>>> import numpy as np
>>> np.set_printoptions(precision=4, suppress=True, linewidth=120)
>>> X = np.loadtxt("x.csv", delimiter=",")
>>> X
array([[-3.1332, -4.2665,  6.2665, 11.3997,  3.6003, -1.7335,  6.    , 12.3997,  6.7335, -5.    ],
       [-2.3407, -2.6814,  4.6814,  9.0221,  5.9779, -3.3186,  6.    , 10.0221,  8.3186, -5.    ],
       [-1.4608, -0.9216,  2.9216,  6.3824,  8.6176, -5.0784,  6.    ,  7.3824, 10.0784, -5.    ],
       [-2.9101, -3.8201,  5.8201, 10.7302,  4.2698, -2.1799,  6.    , 11.7302,  7.1799, -5.    ],
       [-3.5301, -5.0603,  7.0603, 12.5904,  2.4096, -0.9397,  6.    , 13.5904,  5.9397, -5.    ],
       [-1.741 , -1.482 ,  3.482 ,  7.2231,  7.7769, -4.518 ,  6.    ,  8.2231,  9.518 , -5.    ],
       [-1.5592, -1.1184,  3.1184,  6.6775,  8.3225, -4.8816,  6.    ,  7.6775,  9.8816, -5.    ],
       [-2.5446, -3.0893,  5.0893,  9.6339,  5.3661, -2.9107,  6.    , 10.6339,  7.9107, -5.    ],
       [-0.7264,  0.5473,  1.4527,  4.1791, 10.8209, -6.5473,  6.    ,  5.1791, 11.5473, -5.    ],
       [-2.642 , -3.284 ,  5.284 ,  9.926 ,  5.074 , -2.716 ,  6.    , 10.926 ,  7.716 , -5.    ],
       [-2.4631, -2.9261,  4.9261,  9.3892,  5.6108, -3.0739,  6.    , 10.3892,  8.0739, -5.    ],
       [-1.7819, -1.5638,  3.5638,  7.3457,  7.6543, -4.4362,  6.    ,  8.3457,  9.4362, -5.    ],
       [-0.4458,  1.1084,  0.8916,  3.3374, 11.6626, -7.1084,  6.    ,  4.3374, 12.1084, -5.    ],
       [-1.8034, -1.6067,  3.6067,  7.4101,  7.5899, -4.3933,  6.    ,  8.4101,  9.3933, -5.    ],
       [-2.6107, -3.2214,  5.2214,  9.832 ,  5.168 , -2.7786,  6.    , 10.832 ,  7.7786, -5.    ],
       [-2.101 , -2.2021,  4.2021,  8.3031,  6.6969, -3.7979,  6.    ,  9.3031,  8.7979, -5.    ],
       [-0.7856,  0.4287,  1.5713,  4.3569, 10.6431, -6.4287,  6.    ,  5.3569, 11.4287, -5.    ],
       [-2.7948, -3.5897,  5.5897, 10.3845,  4.6155, -2.4103,  6.    , 11.3845,  7.4103, -5.    ],
       [-2.5225, -3.045 ,  5.045 ,  9.5675,  5.4325, -2.955 ,  6.    , 10.5675,  7.955 , -5.    ],
       [-3.0925, -4.185 ,  6.185 , 11.2774,  3.7226, -1.815 ,  6.    , 12.2774,  6.815 , -5.    ],
       [-2.8866, -3.7732,  5.7732, 10.6599,  4.3401, -2.2268,  6.    , 11.6599,  7.2268, -5.    ],
       [ 0.097 ,  2.1939, -0.1939,  1.7091, 13.2909, -8.1939,  6.    ,  2.7091, 13.1939, -5.    ],
       [-3.7867, -5.5734,  7.5734, 13.3602,  1.6398, -0.4266,  6.    , 14.3602,  5.4266, -5.    ],
       [-1.2156, -0.4312,  2.4312,  5.6468,  9.3532, -5.5688,  6.    ,  6.6468, 10.5688, -5.    ],
       [-4.388 , -6.7759,  8.7759, 15.1639, -0.1639,  0.7759,  6.    , 16.1639,  4.2241, -5.    ],
       [-1.6255, -1.251 ,  3.251 ,  6.8765,  8.1235, -4.749 ,  6.    ,  7.8765,  9.749 , -5.    ],
       [-1.8769, -1.7539,  3.7539,  7.6308,  7.3692, -4.2461,  6.    ,  8.6308,  9.2461, -5.    ],
       [-2.7509, -3.5018,  5.5018, 10.2528,  4.7472, -2.4982,  6.    , 11.2528,  7.4982, -5.    ],
       [-2.8649, -3.7297,  5.7297, 10.5946,  4.4054, -2.2703,  6.    , 11.5946,  7.2703, -5.    ],
       [-1.186 , -0.3721,  2.3721,  5.5581,  9.4419, -5.6279,  6.    ,  6.5581, 10.6279, -5.    ],
       [-1.9905, -1.981 ,  3.981 ,  7.9715,  7.0285, -4.019 ,  6.    ,  8.9715,  9.019 , -5.    ],
       [-0.7989,  0.4021,  1.5979,  4.3968, 10.6032, -6.4021,  6.    ,  5.3968, 11.4021, -5.    ],
       [-0.011 ,  1.978 ,  0.022 ,  2.033 , 12.967 , -7.978 ,  6.    ,  3.033 , 12.978 , -5.    ],
       [-0.6062,  0.7876,  1.2124,  3.8186, 11.1814, -6.7876,  6.    ,  4.8186, 11.7876, -5.    ],
       [-3.5294, -5.0588,  7.0588, 12.5883,  2.4117, -0.9412,  6.    , 13.5883,  5.9412, -5.    ],
       [-2.278 , -2.5561,  4.5561,  8.8341,  6.1659, -3.4439,  6.    ,  9.8341,  8.4439, -5.    ]])
>>> np.round(np.linalg.norm(X) ** 2 / np.linalg.norm(X, 2) ** 2, 4)
np.float64(1.1261)
>>> round(float(np.linalg.norm(X[19], 1)), 4), round(float(np.linalg.norm(X[19], np.inf)), 4)
(60.3699, 12.2774)
>>> round(X[19] @ X[33], 4)
np.float64(303.5769)
>>> np.linalg.norm(X, axis=1).argmax()
np.int64(24)
>>> round(float(np.linalg.norm(X, 1)), 4), np.round(np.linalg.norm(X, np.inf), 4)
(332.0632, np.float64(67.4315))
>>> round(float(np.linalg.norm(X[19] - X[33])), 4)
16.4921
>>> round(np.linalg.norm(X, "nuc"), 4)
np.float64(158.5896)
>>> np.linalg.matrix_rank(X, rtol=0.1)
np.int64(2)
>>> [round(float(x), 4) for x in np.linalg.svd(X, compute_uv=False)[:3]]
[117.0343, 41.5548, 0.0003]
>>> np.allclose(X[:-1].T @ np.linalg.lstsq(X[:-1].T, X[-1])[0], X[-1])
True
>>> x0 = np.array([1, 1, 1, 2, 2, 0, 1, 1, 3, 1])
>>> (X @ x0).argmax()
np.int64(21)
>>> X @ np.eye(10)[2]
array([ 6.2665,  4.6814,  2.9216,  5.8201,  7.0603,  3.482 ,  3.1184,  5.0893,  1.4527,  5.284 ,  4.9261,  3.5638,
        0.8916,  3.6067,  5.2214,  4.2021,  1.5713,  5.5897,  5.045 ,  6.185 ,  5.7732, -0.1939,  7.5734,  2.4312,
        8.7759,  3.251 ,  3.7539,  5.5018,  5.7297,  2.3721,  3.981 ,  1.5979,  0.022 ,  1.2124,  7.0588,  4.5561])
>>> np.linalg.norm(X @ x0) <= np.linalg.norm(X, 2) * np.linalg.norm(x0) + 1e-9
np.True_
>>> np.round(np.linalg.svd(X, compute_uv=False), 4) + 0
array([117.0343,  41.5548,   0.0003,   0.0002,   0.    ,   0.    ,   0.    ,   0.    ,   0.    ,   0.    ])
>>> X.shape
(36, 10)
>>> np.linalg.rank(X)
Traceback (most recent call last):
  File "<python-input-20>", line 1, in <module>
    np.linalg.rank(X)
    ^^^^^^^^^^^^^^
AttributeError: module 'numpy.linalg' has no attribute 'rank'
>>> X[36]
Traceback (most recent call last):
  File "<python-input-21>", line 1, in <module>
    X[36]
    ~^^^^
IndexError: index 36 is out of bounds for axis 0 with size 36
>>> F = np.loadtxt("w.csv", delimiter=",")
>>> F
array([[-0.7211,  0.6411, -0.01  , -0.2913, -0.0798, -0.2636, -0.8144,  0.5717, -0.8483, -0.7895, -0.6858, -0.8337],
       [ 0.9201, -0.9998,  0.9944,  0.4219,  0.9971, -0.9246,  0.9366, -0.9999,  1.    , -0.9905, -0.0898,  0.9963],
       [-0.8643, -0.9667,  0.9905, -0.4621,  0.992 , -0.9805, -0.9562, -0.9846,  0.8917, -1.    , -0.9899, -0.6411],
       [ 0.7352, -0.9983,  0.9827,  0.2449,  0.9892, -0.8875,  0.7398, -0.9986,  0.9995, -0.9881, -0.3714,  0.9699],
       [ 0.9545, -0.9861,  0.664 ,  0.537 ,  0.7616,  0.    ,  0.9793, -0.9809,  0.9982,  0.7616,  0.8668,  0.992 ],
       [ 0.5784,  0.7352, -0.8538,  0.2449, -0.8643,  0.8041,  0.7398,  0.811 , -0.5581,  0.992 ,  0.8591,  0.3885],
       [ 0.7857, -0.6963, -0.01  ,  0.3364,  0.0699,  0.3185,  0.8692, -0.6231,  0.8917,  0.8565,  0.7574,  0.8832],
       [ 0.1684,  0.9545, -0.9391,  0.0997, -0.9508,  0.8591,  0.3627,  0.9674, -0.9517,  0.9938,  0.7932, -0.3799],
       [-0.8178,  0.9801, -0.821 , -0.3364, -0.8692,  0.4462, -0.8692,  0.9785, -0.9946,  0.4053, -0.4219, -0.9587],
       [-0.8643,  0.2543,  0.6044, -0.4219,  0.5717, -0.7163, -0.9366,  0.04  , -0.7352, -0.9901, -0.9201, -0.8996],
       [-0.968 ,  0.6411,  0.664 , -0.6044,  0.6044, -0.8337, -0.9903,  0.4136, -0.9508, -0.9988, -0.9816, -0.9843],
       [ 0.4219, -0.989 ,  0.9571,  0.0997,  0.9693, -0.8426,  0.3627, -0.9912,  0.9941, -0.9846, -0.537 ,  0.8565],
       [-0.5299,  0.2355,  0.207 , -0.1974,  0.1781, -0.3185, -0.6411,  0.1489, -0.5005, -0.7739, -0.5784, -0.6044],
       [-0.9809,  0.3095,  0.8764, -0.664 ,  0.8565, -0.9329, -0.9954, -0.0798, -0.9087, -0.9999, -0.9937, -0.9881],
       [-0.7969,  0.9986, -0.982 , -0.2913, -0.989 ,  0.8741, -0.8144,  0.9988, -0.9996,  0.982 ,  0.2355, -0.9793],
       [ 0.8538,  0.3627, -0.8397,  0.4219, -0.8367,  0.8511,  0.9366,  0.5649,  0.2543,  0.9978,  0.9498,  0.8426],
       [ 0.6351, -0.4621, -0.0997,  0.2449, -0.05  ,  0.2913,  0.7398, -0.3799,  0.7163,  0.7818,  0.6351,  0.7398],
       [-0.3714,  0.9275, -0.811 , -0.0997, -0.8455,  0.598 , -0.3627,  0.9341, -0.9554,  0.8591,  0.2355, -0.7259],
       [ 0.9812, -0.4462, -0.8426,  0.664 , -0.8144,  0.9201,  0.9954, -0.0898,  0.9341,  0.9998,  0.9929,  0.9895],
       [-0.881 ,  0.881 , -0.207 , -0.4219, -0.3185, -0.2636, -0.9366,  0.8426, -0.9721, -0.8668, -0.8243, -0.9554],
       [ 0.4854,  0.6169, -0.7574,  0.1974, -0.7699,  0.7014,  0.6411,  0.7014, -0.4382,  0.9743,  0.7699,  0.3275],
       [ 0.8937, -0.04  , -0.7531,  0.4621, -0.7352,  0.8144,  0.9562,  0.2165,  0.6527,  0.9969,  0.9527,  0.9121],
       [ 0.7352, -0.8455,  0.3799,  0.2913,  0.4621,  0.    ,  0.8144, -0.821 ,  0.9425,  0.4621,  0.5784,  0.881 ],
       [-0.8854, -0.537 ,  0.9051, -0.4621,  0.9051, -0.9051, -0.9562, -0.7163, -0.0997, -0.9993, -0.9705, -0.8617],
       [-0.9302,  0.8511,  0.0898, -0.5005, -0.03  , -0.5154, -0.9699,  0.7818, -0.9732, -0.9716, -0.9201, -0.9732],
       [-0.9959,  0.8617,  0.7895, -0.7818,  0.7211, -0.9366, -0.9993,  0.6805, -0.9943, -1.    , -0.998 , -0.9988],
       [ 0.8717, -0.6291, -0.3004,  0.4219, -0.226 ,  0.5581,  0.9366, -0.5005,  0.8957,  0.9693,  0.8875,  0.9289],
       [ 0.9138, -0.9468,  0.4219,  0.4621,  0.537 ,  0.1489,  0.9562, -0.9289,  0.9901,  0.8178,  0.8337,  0.9757],
       [-0.9985,  0.9881,  0.3364, -0.8337,  0.0997, -0.8741, -0.9998,  0.9699, -0.9997, -0.9999, -0.9983, -0.9998],
       [-0.6107, -0.1391,  0.5511, -0.2449,  0.5441, -0.5784, -0.7398, -0.2729, -0.2165, -0.9478, -0.7574, -0.6107],
       [-0.2913,  0.1974,  0.04  , -0.0997,  0.02  , -0.1194, -0.3627,  0.1586, -0.3452, -0.3969, -0.2913, -0.3627],
       [ 0.9275, -0.9969,  0.9246,  0.4621,  0.9527, -0.5784,  0.9562, -0.9965,  0.9995, -0.508 ,  0.5784,  0.9917],
       [ 0.9823, -0.7443, -0.6858,  0.664 , -0.6169,  0.8668,  0.9954, -0.537 ,  0.9757,  0.9995,  0.9899,  0.9926],
       [-0.8668,  0.3969,  0.5154, -0.4219,  0.4699, -0.6696, -0.9366,  0.207 , -0.8041, -0.9855, -0.9104, -0.9104],
       [-0.3714, -0.5784,  0.6858, -0.1489,  0.7014, -0.6169, -0.5154, -0.6527,  0.4462, -0.9436, -0.6696, -0.207 ]])
>>> x0 = np.array([-1, 2, 1, -2, 1, 2, -2, 2, -2, 0, -1, 1])
>>> rhs = F @ x0
>>> try:
...     np.linalg.solve(F, rhs)
... except np.linalg.LinAlgError as e:
...     print(e)
... 
Last 2 dimensions of the array must be square
>>> np.round(np.linalg.solve(F.T @ F, F.T @ rhs), 4) + 0
array([-1.,  2.,  1., -2.,  1.,  2., -2.,  2., -2.,  0., -1.,  1.])
>>> rng = np.random.default_rng(174)
>>> rhs = rhs + 0.1 * rng.normal(size=35)
>>> rhs
array([ 6.3349, -8.3388, -1.6935, -7.1824, -8.5238,  1.0492, -6.9197,  3.3276,  7.8594,  5.3445,  7.7956, -5.6745,
        3.5569,  6.4896,  7.5178, -2.2341, -5.0786,  5.5357, -7.1577,  7.8249,  0.667 , -4.7552, -6.9982,  1.5986,
        8.02  ,  9.1288, -7.032 , -8.0965,  9.3403,  2.2164,  2.5544, -8.4779, -8.3876,  5.9562, -0.9433])
>>> beta, *_ = np.linalg.lstsq(F, rhs)
>>> np.round(np.linalg.norm(rhs - F @ beta), 4)
np.float64(0.4278)
>>> beta
array([-0.0335,  3.1656,  0.5412, -2.2853,  0.6586,  1.227 , -2.837 ,  0.738 , -1.8549, -0.0302, -0.6034,  0.9498])
